% ipython --no-banner

In [1]: import numpy as np

In [2]: from numpy import linalg as LA

In [3]: np.set_printoptions(precision=2, suppress=True, linewidth=100)

In [4]: def tidy(a):
   ...:     return np.round(a, 2) + 0
   ...: 

In [5]: X = np.loadtxt("arr.csv", delimiter=",")

In [6]: X
Out[6]: 
array([[0., 0., 1.],
       [0., 0., 2.],
       [0., 0., 1.]])

In [7]: ang = np.radians(90)

In [8]: Rm = np.eye(3)

In [9]: Rm[1, 1] = Rm[0, 0] = np.cos(ang)

In [10]: Rm[1, 0], Rm[0, 1] = -np.sin(ang), np.sin(ang)

In [11]: tidy(Rm)
Out[11]: 
array([[ 0.,  1.,  0.],
       [-1.,  0.,  0.],
       [ 0.,  0.,  1.]])

In [12]: other = X @ Rm.T

In [13]: other
Out[13]: 
array([[0., 0., 1.],
       [0., 0., 2.],
       [0., 0., 1.]])

In [14]: np.allclose(LA.norm(X, axis=1), LA.norm(other, axis=1))
Out[14]: True

In [15]: np.allclose(X @ X.T, other @ other.T)
Out[15]: True

In [16]: [round(float(x), 2) for x in LA.svd(other, compute_uv=False)[:3]]
Out[16]: [2.45, 0.0, 0.0]

In [17]: np.argsort(-LA.norm(other, axis=0).round(6), kind="stable")[:3]
Out[17]: array([2, 0, 1])

In [18]: other = np.array([[2]])

In [19]: basis = np.array([[-1, 2], [1, 1]])

In [20]: m1 = np.block([[other, np.zeros((1, 2))], [np.zeros((2, 1)), basis]])

In [21]: m1
Out[21]: 
array([[ 2.,  0.,  0.],
       [ 0., -1.,  2.],
       [ 0.,  1.,  1.]])

In [22]: # splits into 2 blocks

In [23]: other = np.array([[0, 3], [1, 2], [3, 3]])

In [24]: np.einsum("ij,ij->", m1, other)
ValueError: operands could not be broadcast together with remapped shapes [original->remapped]: (3,3)->(3,3) (3,2)->(3,2) 


In [25]: np.vstack([m1, other.T]).shape
Out[25]: (5, 3)

In [26]: LA.matrix_rank(np.vstack([m1, other.T]))
Out[26]: np.int64(3)

In [27]: LA.matrix_rank(m1 @ other)
Out[27]: np.int64(2)

In [28]: m1 @ other
Out[28]: 
array([[0., 6.],
       [5., 4.],
       [4., 5.]])

In [29]: other.T @ m1.T
Out[29]: 
array([[0., 5., 4.],
       [6., 4., 5.]])

In [30]: np.einsum("ij->j", m1)
Out[30]: array([2., 0., 3.])

In [31]: U, sv, Vt = LA.svd(m1, full_matrices=False)

In [32]: print(np.abs(U[:, 0]).round(6).argmax())
1

In [33]: print(U.shape, sv.shape, Vt.shape)
(3, 3) (3,) (3, 3)

In [34]: print(tidy(U.T @ U))
[[1. 0. 0.]
 [0. 1. 0.]
 [0. 0. 1.]]

In [35]: tidy(sv / sv[0])
Out[35]: array([1.  , 0.87, 0.57])

In [36]: print(tidy(sv))
[2.3 2.  1.3]

In [37]: tidy(np.cumsum(sv ** 2) / np.sum(sv ** 2))
Out[37]: array([0.48, 0.85, 1.  ])

In [38]: print(tidy(np.sqrt((sv ** 2).sum())), tidy(LA.norm(m1)))
3.32 3.32

In [39]: vec = np.array([0, 3, 0])

In [40]: rhs = m1 @ vec

In [41]: rhs
Out[41]: array([ 0., -3.,  3.])

In [42]: tidy(LA.solve(m1, m1[:, 0]))
Out[42]: array([1., 0., 0.])

In [43]: tidy(LA.solve(m1, rhs))
Out[43]: array([0., 3., 0.])

In [44]: tidy(LA.solve(m1.T, m1[2]))
Out[44]: array([0., 0., 1.])

In [45]: other = np.array([[0, 4, -5], [4, -4, 0]])

In [46]: basis = np.kron(other, m1)

In [47]: tidy(LA.norm(basis, 2)), tidy(LA.norm(other, 2) * LA.norm(m1, 2))
Out[47]: (np.float64(16.78), np.float64(16.78))

In [48]: basis.shape
Out[48]: (6, 9)

In [49]: basis
Out[49]: 
array([[  0.,   0.,   0.,   8.,   0.,   0., -10.,  -0.,  -0.],
       [  0.,  -0.,   0.,   0.,  -4.,   8.,  -0.,   5., -10.],
       [  0.,   0.,   0.,   0.,   4.,   4.,  -0.,  -5.,  -5.],
       [  8.,   0.,   0.,  -8.,  -0.,  -0.,   0.,   0.,   0.],
       [  0.,  -4.,   8.,  -0.,   4.,  -8.,   0.,  -0.,   0.],
       [  0.,   4.,   4.,  -0.,  -4.,  -4.,   0.,   0.,   0.]])

In [50]: ang = np.radians(36)

In [51]: Rm = np.eye(9)

In [52]: Rm[6, 6] = Rm[8, 8] = np.cos(ang)

In [53]: Rm[6, 8], Rm[8, 6] = -np.sin(ang), np.sin(ang)

In [54]: tidy(Rm)
Out[54]: 
array([[ 1.  ,  0.  ,  0.  ,  0.  ,  0.  ,  0.  ,  0.  ,  0.  ,  0.  ],
       [ 0.  ,  1.  ,  0.  ,  0.  ,  0.  ,  0.  ,  0.  ,  0.  ,  0.  ],
       [ 0.  ,  0.  ,  1.  ,  0.  ,  0.  ,  0.  ,  0.  ,  0.  ,  0.  ],
       [ 0.  ,  0.  ,  0.  ,  1.  ,  0.  ,  0.  ,  0.  ,  0.  ,  0.  ],
       [ 0.  ,  0.  ,  0.  ,  0.  ,  1.  ,  0.  ,  0.  ,  0.  ,  0.  ],
       [ 0.  ,  0.  ,  0.  ,  0.  ,  0.  ,  1.  ,  0.  ,  0.  ,  0.  ],
       [ 0.  ,  0.  ,  0.  ,  0.  ,  0.  ,  0.  ,  0.81,  0.  , -0.59],
       [ 0.  ,  0.  ,  0.  ,  0.  ,  0.  ,  0.  ,  0.  ,  1.  ,  0.  ],
       [ 0.  ,  0.  ,  0.  ,  0.  ,  0.  ,  0.  ,  0.59,  0.  ,  0.81]])

In [55]: other = basis @ Rm.T

In [56]: np.allclose(LA.norm(basis, axis=1), LA.norm(other, axis=1))
Out[56]: True

In [57]: tidy(LA.svd(basis, compute_uv=False)), tidy(LA.svd(other, compute_uv=False))
Out[57]: 
(array([16.78, 14.58, 10.27,  9.5 ,  8.92,  5.81]),
 array([16.78, 14.58, 10.27,  9.5 ,  8.92,  5.81]))

In [58]: tidy(LA.det(Rm)), tidy(np.trace(Rm))
Out[58]: (np.float64(1.0), np.float64(8.62))

In [59]: data = np.array([[5, 5, 9, -5], [5, 23, 12, -8], [9, 12, 23, -14], [-5, -8, -14, 10]])

In [60]: data
Out[60]: 
array([[  5,   5,   9,  -5],
       [  5,  23,  12,  -8],
       [  9,  12,  23, -14],
       [ -5,  -8, -14,  10]])

In [61]: print(LA.matrix_power(data, 3))
[[  6863  13916  17020 -10842]
 [ 13916  31130  34441 -22032]
 [ 17020  34441  42238 -26912]
 [-10842 -22032 -26912  17153]]

In [62]: np.trace(data)
Out[62]: np.int64(61)

In [63]: data @ data
Out[63]: 
array([[ 156,  288,  382, -241],
       [ 288,  762,  709, -457],
       [ 382,  709,  950, -603],
       [-241, -457, -603,  385]])

In [64]: def softmax(z):
    ...:     e = np.exp(z - z.max(axis=-1, keepdims=True))
    ...:     return e / e.sum(axis=-1, keepdims=True)
    ...: 

In [65]: tidy(softmax(10 * data[1]))
Out[65]: array([0., 1., 0., 0.])

In [66]: print(tidy(softmax(data).sum(axis=1)))
[1. 1. 1. 1.]

In [67]: tidy(softmax(data[1]))
Out[67]: array([0., 1., 0., 0.])

In [68]: att = data @ data.T / np.sqrt(4)

In [69]: tidy(softmax(att)[1] @ data)
Out[69]: array([ 5., 23., 12., -8.])
